$ python -q
>>> import numpy as np
>>> np.set_printoptions(suppress=True, linewidth=200)
>>> A = np.loadtxt("layer14.csv", delimiter=",")
>>> print(A)
[[3. 1. 1. 1. 1. 1. 1. 1. 1. 1.]
 [1. 3. 1. 1. 1. 1. 1. 1. 1. 1.]
 [1. 1. 3. 1. 1. 1. 1. 1. 1. 1.]
 [1. 1. 1. 3. 1. 1. 1. 1. 1. 1.]
 [1. 1. 1. 1. 3. 1. 1. 1. 1. 1.]
 [1. 1. 1. 1. 1. 3. 1. 1. 1. 1.]
 [1. 1. 1. 1. 1. 1. 3. 1. 1. 1.]
 [1. 1. 1. 1. 1. 1. 1. 3. 1. 1.]
 [1. 1. 1. 1. 1. 1. 1. 1. 3. 1.]
 [1. 1. 1. 1. 1. 1. 1. 1. 1. 3.]]
>>> # symmetric, so the eigenvalues are real
>>> A @ np.ones(10)
array([12., 12., 12., 12., 12., 12., 12., 12., 12., 12.])
>>> np.sort(np.abs(np.fft.fft(A[0]))), np.round(np.sort(np.linalg.svd(A, compute_uv=False)), 1)
(array([ 2.,  2.,  2.,  2.,  2.,  2.,  2.,  2.,  2., 12.]), array([ 2.,  2.,  2.,  2.,  2.,  2.,  2.,  2.,  2., 12.]))
>>> arr = np.loadtxt("sample4.csv", delimiter=",")
>>> print(arr)
[[ 1.  1.  1.  1.  1.  1.  1.  1.]
 [ 1. -1.  1. -1. -1.  1. -1.  1.]
 [ 1.  1.  1.  1. -1. -1. -1. -1.]
 [ 1. -1. -1.  1.  1. -1. -1.  1.]
 [ 1. -1. -1.  1. -1.  1.  1. -1.]]
>>> t3 = np.stack([arr, 3 * arr, arr[::-1]])
>>> np.round(np.linalg.norm(t3, axis=(1, 2)), 1)
array([ 6.3, 19. ,  6.3])
>>> t3.shape
(3, 5, 8)
>>> (t3 @ arr.T).shape
(3, 5, 5)
>>> t3.sum(axis=0)
array([[ 5.,  3.,  3.,  5.,  3.,  5.,  5.,  3.],
       [ 5., -5.,  3., -3., -3.,  3., -5.,  5.],
       [ 5.,  5.,  5.,  5., -5., -5., -5., -5.],
       [ 5., -5., -3.,  3.,  3., -3., -5.,  5.],
       [ 5., -3., -3.,  5., -3.,  5.,  5., -3.]])
>>> x0 = np.array([-9, -6, 7, 0, 8, 3, 2, -3])
>>> print(arr @ (2 * x0))
[  4. -12. -36. -20. -20.]
>>> print((arr @ x0).argmax())
0
>>> np.einsum("ij,j->i", arr, x0)
array([  2.,  -6., -18., -10., -10.])
>>> arr @ np.ones(8)
array([8., 0., 0., 0., 0.])
>>> np.sign((arr @ x0).round(6))
array([ 1., -1., -1., -1., -1.])
>>> print((arr * x0).sum(axis=1))
[  2.  -6. -18. -10. -10.]
>>> arr @ np.eye(8)[3]
array([ 1., -1.,  1.,  1.,  1.])
>>> M2 = arr / np.linalg.norm(arr, axis=1, keepdims=True)
>>> gram = M2 @ M2.T
>>> print(gram.round(1) + 0)
[[1. 0. 0. 0. 0.]
 [0. 1. 0. 0. 0.]
 [0. 0. 1. 0. 0.]
 [0. 0. 0. 1. 0.]
 [0. 0. 0. 0. 1.]]
>>> (gram - 2 * np.eye(5)).round(6).argmax(axis=1)
array([1, 0, 0, 0, 0])
>>> M2 = arr[0, 0] * arr[1:] - np.outer(arr[1:, 0], arr[0])
>>> M2
array([[ 0., -2.,  0., -2., -2.,  0., -2.,  0.],
       [ 0.,  0.,  0.,  0., -2., -2., -2., -2.],
       [ 0., -2., -2.,  0.,  0., -2., -2.,  0.],
       [ 0., -2., -2.,  0., -2.,  0.,  0., -2.]])
>>> print(np.linalg.matrix_rank(M2), np.linalg.matrix_rank(arr))
4 5
>>> E = np.load("arr.npy")
>>> E
array([[1. , 0.5, 0.2, 0.1, 0.1, 0. , 0. , 0. , 0. , 0. ],
       [0.5, 1. , 0.5, 0.2, 0.1, 0.1, 0. , 0. , 0. , 0. ],
       [0.2, 0.5, 1. , 0.5, 0.2, 0.1, 0.1, 0. , 0. , 0. ],
       [0.1, 0.2, 0.5, 1. , 0.5, 0.2, 0.1, 0.1, 0. , 0. ],
       [0.1, 0.1, 0.2, 0.5, 1. , 0.5, 0.2, 0.1, 0.1, 0. ],
       [0. , 0.1, 0.1, 0.2, 0.5, 1. , 0.5, 0.2, 0.1, 0.1],
       [0. , 0. , 0.1, 0.1, 0.2, 0.5, 1. , 0.5, 0.2, 0.1],
       [0. , 0. , 0. , 0.1, 0.1, 0.2, 0.5, 1. , 0.5, 0.2],
       [0. , 0. , 0. , 0. , 0.1, 0.1, 0.2, 0.5, 1. , 0.5],
       [0. , 0. , 0. , 0. , 0. , 0.1, 0.1, 0.2, 0.5, 1. ]])
>>> # symmetric
>>> x0 = np.array([3, 2, 2, 3, 1, 4, 4, 1, 3, 0])
>>> rhs = E @ x0
>>> rhs
array([4.8, 5.6, 6.1, 6.5, 6.6, 8. , 7.8, 5.7, 4.8, 2.5])
>>> np.round(np.linalg.solve(E, -2 * rhs), 1) + 0
array([-6., -4., -4., -6., -2., -8., -8., -2., -6.,  0.])
>>> np.round(np.linalg.solve(E, E[:, 6]), 1) + 0
array([0., 0., 0., 0., 0., 0., 1., 0., 0., 0.])
>>> L = np.linalg.cholesky(E)
>>> np.round(L @ L.T, 1)
array([[1. , 0.5, 0.2, 0.1, 0.1, 0. , 0. , 0. , 0. , 0. ],
       [0.5, 1. , 0.5, 0.2, 0.1, 0.1, 0. , 0. , 0. , 0. ],
       [0.2, 0.5, 1. , 0.5, 0.2, 0.1, 0.1, 0. , 0. , 0. ],
       [0.1, 0.2, 0.5, 1. , 0.5, 0.2, 0.1, 0.1, 0. , 0. ],
       [0.1, 0.1, 0.2, 0.5, 1. , 0.5, 0.2, 0.1, 0.1, 0. ],
       [0. , 0.1, 0.1, 0.2, 0.5, 1. , 0.5, 0.2, 0.1, 0.1],
       [0. , 0. , 0.1, 0.1, 0.2, 0.5, 1. , 0.5, 0.2, 0.1],
       [0. , 0. , 0. , 0.1, 0.1, 0.2, 0.5, 1. , 0.5, 0.2],
       [0. , 0. , 0. , 0. , 0.1, 0.1, 0.2, 0.5, 1. , 0.5],
       [0. , 0. , 0. , 0. , 0. , 0.1, 0.1, 0.2, 0.5, 1. ]])
>>> x0 = np.ones(10)
>>> for _ in range(4):
...     x0 = E @ x0
...     x0 /= np.linalg.norm(x0)
...     print(round(x0 @ E @ x0, 1))
... 
2.5
2.6
2.6
2.6
>>> print(round(np.linalg.eigvalsh(E)[-1], 1))
2.6
>>> x0.round(1)
array([0.2, 0.3, 0.3, 0.4, 0.4, 0.4, 0.4, 0.3, 0.3, 0.2])
>>> rng = np.random.default_rng(86136)
>>> idx = rng.permutation(10)
>>> idx
array([5, 0, 1, 4, 2, 7, 9, 3, 6, 8])
>>> M2 = E[idx][:, idx]
>>> print(np.round(np.sort(np.abs(np.linalg.eigvals(M2))), 1))
[0.3 0.3 0.4 0.5 0.7 0.9 1.  1.4 2.  2.6]
>>> ev, vecs = np.linalg.eigh(E)
>>> print(np.round(vecs @ np.diag(ev) @ vecs.T, 1) + 0)
[[1.  0.5 0.2 0.1 0.1 0.  0.  0.  0.  0. ]
 [0.5 1.  0.5 0.2 0.1 0.1 0.  0.  0.  0. ]
 [0.2 0.5 1.  0.5 0.2 0.1 0.1 0.  0.  0. ]
 [0.1 0.2 0.5 1.  0.5 0.2 0.1 0.1 0.  0. ]
 [0.1 0.1 0.2 0.5 1.  0.5 0.2 0.1 0.1 0. ]
 [0.  0.1 0.1 0.2 0.5 1.  0.5 0.2 0.1 0.1]
 [0.  0.  0.1 0.1 0.2 0.5 1.  0.5 0.2 0.1]
 [0.  0.  0.  0.1 0.1 0.2 0.5 1.  0.5 0.2]
 [0.  0.  0.  0.  0.1 0.1 0.2 0.5 1.  0.5]
 [0.  0.  0.  0.  0.  0.1 0.1 0.2 0.5 1. ]]
>>> np.round(vecs.T @ vecs, 1) + 0
array([[1., 0., 0., 0., 0., 0., 0., 0., 0., 0.],
       [0., 1., 0., 0., 0., 0., 0., 0., 0., 0.],
       [0., 0., 1., 0., 0., 0., 0., 0., 0., 0.],
       [0., 0., 0., 1., 0., 0., 0., 0., 0., 0.],
       [0., 0., 0., 0., 1., 0., 0., 0., 0., 0.],
       [0., 0., 0., 0., 0., 1., 0., 0., 0., 0.],
       [0., 0., 0., 0., 0., 0., 1., 0., 0., 0.],
       [0., 0., 0., 0., 0., 0., 0., 1., 0., 0.],
       [0., 0., 0., 0., 0., 0., 0., 0., 1., 0.],
       [0., 0., 0., 0., 0., 0., 0., 0., 0., 1.]])
>>> np.round(ev.sum(), 1), np.trace(E)
(np.float64(10.0), np.float64(10.0))
>>> np.round(np.abs(vecs[:, -1]), 1)
array([0.2, 0.3, 0.3, 0.4, 0.4, 0.4, 0.4, 0.3, 0.3, 0.2])
>>> ev.round(1)
array([0.3, 0.3, 0.4, 0.5, 0.7, 0.9, 1. , 1.4, 2. , 2.6])
>>> np.round(vecs.T @ E @ vecs, 1) + 0
array([[0.3, 0. , 0. , 0. , 0. , 0. , 0. , 0. , 0. , 0. ],
       [0. , 0.3, 0. , 0. , 0. , 0. , 0. , 0. , 0. , 0. ],
       [0. , 0. , 0.4, 0. , 0. , 0. , 0. , 0. , 0. , 0. ],
       [0. , 0. , 0. , 0.5, 0. , 0. , 0. , 0. , 0. , 0. ],
       [0. , 0. , 0. , 0. , 0.7, 0. , 0. , 0. , 0. , 0. ],
       [0. , 0. , 0. , 0. , 0. , 0.9, 0. , 0. , 0. , 0. ],
       [0. , 0. , 0. , 0. , 0. , 0. , 1. , 0. , 0. , 0. ],
       [0. , 0. , 0. , 0. , 0. , 0. , 0. , 1.4, 0. , 0. ],
       [0. , 0. , 0. , 0. , 0. , 0. , 0. , 0. , 2. , 0. ],
       [0. , 0. , 0. , 0. , 0. , 0. , 0. , 0. , 0. , 2.6]])
